$ ipython --no-banner

In [1]: import numpy as np

In [2]: from numpy import linalg as LA

In [3]: np.set_printoptions(suppress=True, linewidth=200)

In [4]: K = np.loadtxt("m.csv", delimiter=",")

In [5]: K
Out[5]: 
array([[ 2.,  1.,  3.,  2.,  2.,  4.,  0.,  1.,  1.,  0.,  4.,  1.],
       [ 1.,  5.,  5.,  3.,  1.,  1.,  1.,  1.,  4.,  3.,  4.,  3.],
       [ 1.,  5.,  4.,  1.,  1.,  3.,  1.,  0.,  0.,  2.,  1.,  4.],
       [ 2.,  3.,  1.,  2.,  4.,  2.,  4.,  3.,  2.,  3.,  5.,  1.],
       [ 4.,  2.,  5.,  0.,  1.,  0.,  3.,  1.,  3.,  0.,  0.,  5.],
       [ 3.,  3.,  5.,  4.,  5.,  1.,  1.,  0.,  3.,  1.,  2.,  4.],
       [ 0.,  3.,  4.,  2.,  2.,  2.,  0.,  5.,  2.,  0.,  1.,  1.],
       [ 4., 11., 13.,  8.,  4.,  6.,  2.,  3.,  9.,  6., 12.,  7.]])

In [6]: A2 = K / LA.norm(K, axis=1, keepdims=True)

In [7]: gram = A2 @ A2.T

In [8]: (gram - 2 * np.eye(8)).round(6).argmax(axis=1)
Out[8]: array([7, 7, 7, 7, 5, 7, 7, 1])

In [9]: round(np.degrees(np.arccos(np.clip(gram[6, 3], -1, 1))), 3)
Out[9]: np.float64(49.579)

In [10]: (np.abs(gram) > 0.9).astype(int)
Out[10]: 
array([[1, 0, 0, 0, 0, 0, 0, 0],
       [0, 1, 0, 0, 0, 0, 0, 1],
       [0, 0, 1, 0, 0, 0, 0, 0],
       [0, 0, 0, 1, 0, 0, 0, 0],
       [0, 0, 0, 0, 1, 0, 0, 0],
       [0, 0, 0, 0, 0, 1, 0, 0],
       [0, 0, 0, 0, 0, 0, 1, 0],
       [0, 1, 0, 0, 0, 0, 0, 1]])

In [11]: left, sv, VT = LA.svd(K)

In [12]: evecs = VT[:(sv > 1e-8).sum()]

In [13]: rng = np.random.default_rng(27760)

In [14]: vec = K[0] + -3 * K[1] + rng.integers(2) * np.eye(12)[7]

In [15]: vec
Out[15]: array([ -1., -14., -12.,  -7.,  -1.,   1.,  -3.,  -1., -11.,  -9.,  -8.,  -8.])

In [16]: np.round(np.diag(evecs.T @ evecs), 3)
Out[16]: array([0.441, 0.589, 0.552, 0.413, 0.796, 0.693, 0.574, 0.863, 0.528, 0.401, 0.727, 0.423])

In [17]: C = np.sign(np.array([[2, 1, 1, 1], [0, 0, 1, 0], [1, 2, 1, 0], [0, 2, 2, 0]]))

In [18]: A2 = (np.tril(C, -1) + np.eye(4)) @ (np.triu(C, 1) + np.eye(4))

In [19]: ev = np.array([-1, -2, -3, -1])

In [20]: F = np.rint(A2 * ev @ LA.inv(A2)) + 0

In [21]: F
Out[21]: 
array([[ 0.,  0., -1.,  0.],
       [ 1., -1., -1.,  0.],
       [ 4.,  2., -5.,  0.],
       [ 3.,  2., -3., -1.]])

In [22]: def softmax(z):
    ...:     e = np.exp(z - z.max(axis=-1, keepdims=True))
    ...:     return e / e.sum(axis=-1, keepdims=True)
    ...: 

In [23]: np.round(softmax(F[1] + 4), 3)
Out[23]: array([0.61 , 0.083, 0.083, 0.225])

In [24]: np.round(softmax(F).sum(axis=1), 3)
Out[24]: array([1., 1., 1., 1.])

In [25]: S = F @ F.T / np.sqrt(4)

In [26]: np.round(softmax(S), 3) + 0
Out[26]: 
array([[0.083, 0.083, 0.61 , 0.225],
       [0.035, 0.096, 0.71 , 0.158],
       [0.   , 0.   , 0.999, 0.001],
       [0.   , 0.   , 0.982, 0.018]])

In [27]: np.round(softmax(S)[1] @ F, 3)
Out[27]: array([ 3.412,  1.641, -4.157, -0.158])

In [28]: m1 = np.loadtxt("block2.csv", delimiter=",")

In [29]: m1
Out[29]: 
array([[  2.736,  -0.621,   1.248,   8.499,   0.227,   0.883,   8.093,   7.644],
       [ -8.142,  -3.107,   5.681,   6.016,  -4.724, -10.441,  10.859,  -3.515],
       [-10.554,  -0.687,   7.345,   6.045,  -5.687, -13.577,  11.648,  -5.346],
       [  3.467,  -2.372,   4.777,   7.907,  -2.256,  -0.076,   5.54 ,   4.406],
       [ 16.906,  -3.457,   8.139,   2.714,  -6.322,   1.747,  16.289,  19.731],
       [ -8.504,  -2.176,   6.053,   6.045,  -4.477, -12.44 ,  10.988,  -4.521],
       [ 16.172,  -2.19 ,   5.861,   2.682,  -2.365,  -0.474,  16.4  ,  19.382],
       [ 19.453,  -3.653,   6.735,   2.262,  -6.575,   0.19 ,  16.001,  17.755],
       [  2.224,   0.51 ,   3.587,  10.136,  -2.039,  -0.001,   6.313,   5.288],
       [ -8.436,  -2.959,   6.123,   6.333,  -5.548, -11.639,  11.772,  -5.784],
       [  1.56 ,  -0.504,   3.671,   6.247,  -0.596,  -0.67 ,   8.716,   5.924],
       [-10.672,  -1.002,   5.007,   5.066,  -4.542, -10.491,  11.645,  -3.523],
       [  1.803,  -0.263,   4.799,   9.357,  -1.312,  -0.203,   8.214,   5.918],
       [-10.413,  -2.388,   5.38 ,   8.125,  -5.397, -12.315,  10.267,  -3.478],
       [ 18.85 ,  -3.626,   7.523,   1.271,  -4.808,   1.358,  15.987,  17.622],
       [  2.389,   0.542,   2.736,   9.159,   0.566,  -0.606,   6.894,   7.485],
       [ 15.602,  -4.118,   6.808,   2.462,  -4.851,   0.769,  16.247,  18.314],
       [ -9.498,  -0.507,   5.593,   6.37 ,  -5.684, -13.823,  11.484,  -4.611],
       [  2.135,   1.425,   2.765,   7.794,  -2.088,  -0.665,   7.031,   6.509],
       [-12.205,   0.687,   7.276,   6.678,  -5.311, -10.519,  10.428,  -4.095],
       [  3.773,   0.639,   2.438,   7.213,  -3.658,  -1.702,   7.386,   5.306],
       [-11.14 ,  -0.31 ,   5.986,   5.307,  -5.821, -12.052,  11.52 ,  -3.957]])

In [30]: left, sv, VT = LA.svd(m1, full_matrices=False)

In [31]: np.round(np.abs(VT[0]), 3)
Out[31]: array([0.363, 0.1  , 0.288, 0.253, 0.201, 0.115, 0.633, 0.507])

In [32]: (sv > 1e-8).sum()
Out[32]: np.int64(8)

In [33]: round(float(np.sqrt((sv ** 2).sum())), 3), round(LA.norm(m1), 3)
Out[33]: (104.855, np.float64(104.855))

In [34]: np.round(sv / sv[0], 3)
Out[34]: array([1.   , 0.86 , 0.237, 0.087, 0.065, 0.061, 0.041, 0.035])

In [35]: Xs = m1 - m1.mean(axis=0)

In [36]: left, sv, VT = LA.svd(Xs, full_matrices=False)

In [37]: LA.matrix_rank(Xs)
Out[37]: np.int64(8)

In [38]: np.round(sv ** 2 / (sv ** 2).sum(), 3)
Out[38]: array([0.87 , 0.106, 0.009, 0.005, 0.004, 0.003, 0.002, 0.001])

In [39]: mat = np.load("case9.npy")

In [40]: mat
Out[40]: 
array([[0, 0, 1, 0, 0, 1, 0, 1, 0, 1],
       [0, 0, 0, 1, 0, 0, 1, 0, 1, 0],
       [1, 0, 0, 0, 0, 1, 0, 1, 0, 1],
       [0, 1, 0, 0, 1, 0, 1, 0, 1, 0],
       [0, 0, 0, 1, 0, 0, 1, 0, 1, 0],
       [1, 0, 1, 0, 0, 0, 0, 1, 0, 1],
       [0, 1, 0, 1, 1, 0, 0, 0, 1, 0],
       [1, 0, 1, 0, 0, 1, 0, 0, 0, 1],
       [0, 1, 0, 1, 1, 0, 1, 0, 0, 0],
       [1, 0, 1, 0, 0, 1, 0, 1, 0, 0]])

In [41]: left, sv, VT = LA.svd(mat)

In [42]: np.argmax(sv[:-1] / (sv[1:] + 1e-6)) + 1
Out[42]: np.int64(9)

In [43]: A2 = left[:, :9] @ np.diag(sv[:9]) @ VT[:9]

In [44]: LA.matrix_rank(A2)
Out[44]: np.int64(9)

In [45]: left, sv, VT = LA.svd(mat)

In [46]: evecs = VT[:(sv > 1e-8).sum()]

In [47]: vec = mat[4] + -1 * mat[7] + rng.integers(2) * np.eye(10)[2]

In [48]: vec
Out[48]: array([-1.,  0.,  0.,  1.,  0., -1.,  1.,  0.,  1., -1.])

In [49]: np.round(np.diag(evecs.T @ evecs), 3)
Out[49]: array([1. , 0.5, 1. , 1. , 0.5, 1. , 1. , 1. , 1. , 1. ])

In [50]: np.allclose(evecs.T @ evecs @ vec, vec)
Out[50]: True

In [51]: np.round(LA.norm(vec - evecs.T @ evecs @ vec), 3)
Out[51]: np.float64(0.0)
